% python3 -q
>>> import numpy as np
>>> np.set_printoptions(precision=4, suppress=True, linewidth=100)
>>> rnd = lambda a: np.round(a, 4) + 0
>>> mat = np.loadtxt("out4.csv", delimiter=",")
>>> mat
array([[ 0., -6.,  5.,  1.],
       [-6.,  0., -6.,  5.],
       [ 5., -6.,  0., -6.],
       [ 1.,  5., -6.,  0.]])
>>> rng = np.random.default_rng(352)
>>> z = rng.permutation(4)
>>> z
array([3, 1, 0, 2])
>>> other = mat[z][:, z]
>>> rnd(np.sort(np.abs(np.linalg.eigvals(other))))
array([ 1.1401,  6.1401,  9.0434, 14.0434])
>>> print(np.trace(other))
0.0
>>> np.allclose(other, mat)
False
>>> f = np.array([-3, -3, -2, 1])
>>> other = mat + np.outer(f, np.eye(4)[0])
>>> print(np.linalg.matrix_rank(other - mat))
1
>>> rnd(np.linalg.det(other) / np.linalg.det(mat)), rnd(1 + np.linalg.solve(mat, f)[0])
(np.float64(0.6378), np.float64(0.6378))
>>> K = np.array([[-2.0, 1.0], [0.0, -2.0]])
>>> # triangular
>>> def softmax(z):
...     e = np.exp(z - z.max(axis=-1, keepdims=True))
...     return e / e.sum(axis=-1, keepdims=True)
... 
>>> rnd(softmax(K[1]))
array([0.8808, 0.1192])
>>> rnd(softmax(K).sum(axis=1))
array([1., 1.])
>>> rnd(softmax(K[1] + 4))
array([0.8808, 0.1192])
>>> scores = K @ K.T / np.sqrt(2)
>>> rnd(softmax(scores)[1] @ K)
array([-0.0283, -1.9575])
>>> print(rnd(softmax(scores)))
[[0.993  0.007 ]
 [0.0142 0.9858]]
>>> rnd(softmax(scores + np.triu(np.full(scores.shape, -np.inf), 1)))
array([[1.    , 0.    ],
       [0.0142, 0.9858]])
>>> W0 = np.load("sample0.npy")
>>> W0
array([[ 4.1465, -0.1662, -2.7891],
       [-1.7522, -4.1228, -2.2208],
       [ 0.5094,  3.4284, -3.6037],
       [-0.5702,  4.9542, -0.3619],
       [ 4.4253, -2.3074, -0.3038],
       [-2.6529, -2.5114,  3.4139],
       [ 4.8659,  1.1427, -0.1293],
       [ 3.6437, -2.9776,  1.6905],
       [ 0.3771, -4.9521,  0.5783],
       [-3.6901, -2.6989, -2.0246],
       [-2.9695, -1.0439, -3.8849]])
>>> Xc = (W0 - W0.mean(axis=0)) / W0.std(axis=0)
>>> Xc.std(axis=0)
array([1., 1., 1.])
>>> c = np.linalg.lstsq(np.delete(Xc, 2, axis=1), Xc[:, 2])[0]
>>> np.abs(c).argmax()
np.int64(1)
>>> cov = np.cov(W0, rowvar=False)
>>> print(rnd(W0.std(axis=0)))
[3.0653 2.962  2.1645]
>>> rnd(np.corrcoef(W0[:, 0], W0[:, 2])[0, 1])
np.float64(0.1452)
>>> rnd(np.polyfit(W0[:, 0], W0[:, 2], 1))
array([ 0.1025, -0.935 ])
>>> rnd(np.corrcoef(W0.T))
array([[ 1.    ,  0.1431,  0.1452],
       [ 0.1431,  1.    , -0.2947],
       [ 0.1452, -0.2947,  1.    ]])
>>> np.median(W0, axis=0)
array([ 0.3771, -2.3074, -0.3619])
>>> np.argwhere(np.triu(np.abs(np.corrcoef(W0.T)) > 0.8, 1))
array([], shape=(0, 2), dtype=int64)
>>> rnd(np.linalg.eigvalsh(cov)[::-1])
array([11.5075,  9.6574,  3.9747])
